$ ipython --no-banner

In [1]: import numpy as np

In [2]: np.set_printoptions(suppress=True, linewidth=200)

In [3]: A2 = np.array([[1], [1], [1]])

In [4]: W2 = np.array([[0, 6, 4]])

In [5]: rng = np.random.default_rng(803627)

In [6]: E = A2 @ W2 + 0.02 * rng.normal(size=(3, 3))

In [7]: E.round(2)
Out[7]: 
array([[0.04, 6.02, 4.01],
       [0.01, 5.98, 3.99],
       [0.01, 6.01, 4.  ]])

In [8]: W0 = np.array([[-1.0, 2.0, 6.0, -1.0],
   ...:     [0.0, 3.0, 5.0, 3.0],
   ...:     [0.0, 0.0, 2.0, 0.0],
   ...:     [0.0, 0.0, 3.0, 0.0]])

In [9]: W = np.array([[2, -1, 2, -3, 0, 2],
   ...:     [2, 1, 1, 2, 0, 2],
   ...:     [2, -1, 1, -2, -2, -1],
   ...:     [2, 3, 2, 2, -3, 1]])

In [10]: coef = np.array([-1, -2, 2, -2, 2, 2])

In [11]: H = np.maximum(W0 @ W + coef, 0)

In [12]: np.linalg.matrix_rank(H)
Out[12]: np.int64(3)

In [13]: H
Out[13]: 
array([[11.,  0.,  6.,  0.,  0.,  0.],
       [21.,  5., 16.,  0.,  0.,  6.],
       [ 3.,  0.,  4.,  0.,  0.,  0.],
       [ 5.,  0.,  5.,  0.,  0.,  0.]])

In [14]: W2 = np.array([[0, 3, 2],
    ...:     [-3, 0, 3],
    ...:     [0, -3, -1],
    ...:     [-1, -1, -1],
    ...:     [-3, -1, -2],
    ...:     [-1, 2, 3]])

In [15]: (H @ W2).round(6).argmax(axis=1)
Out[15]: array([2, 2, 2, 2])

In [16]: W @ W2
Out[16]: 
array([[ 4,  7,  8],
       [-7,  5, 10],
       [12,  5,  3],
       [-3,  3, 18]])

In [17]: hat = np.triu(np.array([[-1, 1, 0, 1], [-2, 3, 1, 2], [3, -3, -2, -3], [-3, 0, 0, 3]]), 1) + np.eye(4)

In [18]: A2 = hat @ W0 @ np.linalg.inv(hat)

In [19]: np.round(np.linalg.det(A2), 2)
Out[19]: np.float64(0.0)

In [20]: hat @ W0 - W0 @ hat
Out[20]: 
array([[ 0.,  4.,  6., 18.],
       [ 0.,  0.,  5.,  9.],
       [ 0.,  0., -9.,  6.],
       [ 0.,  0.,  0.,  9.]])
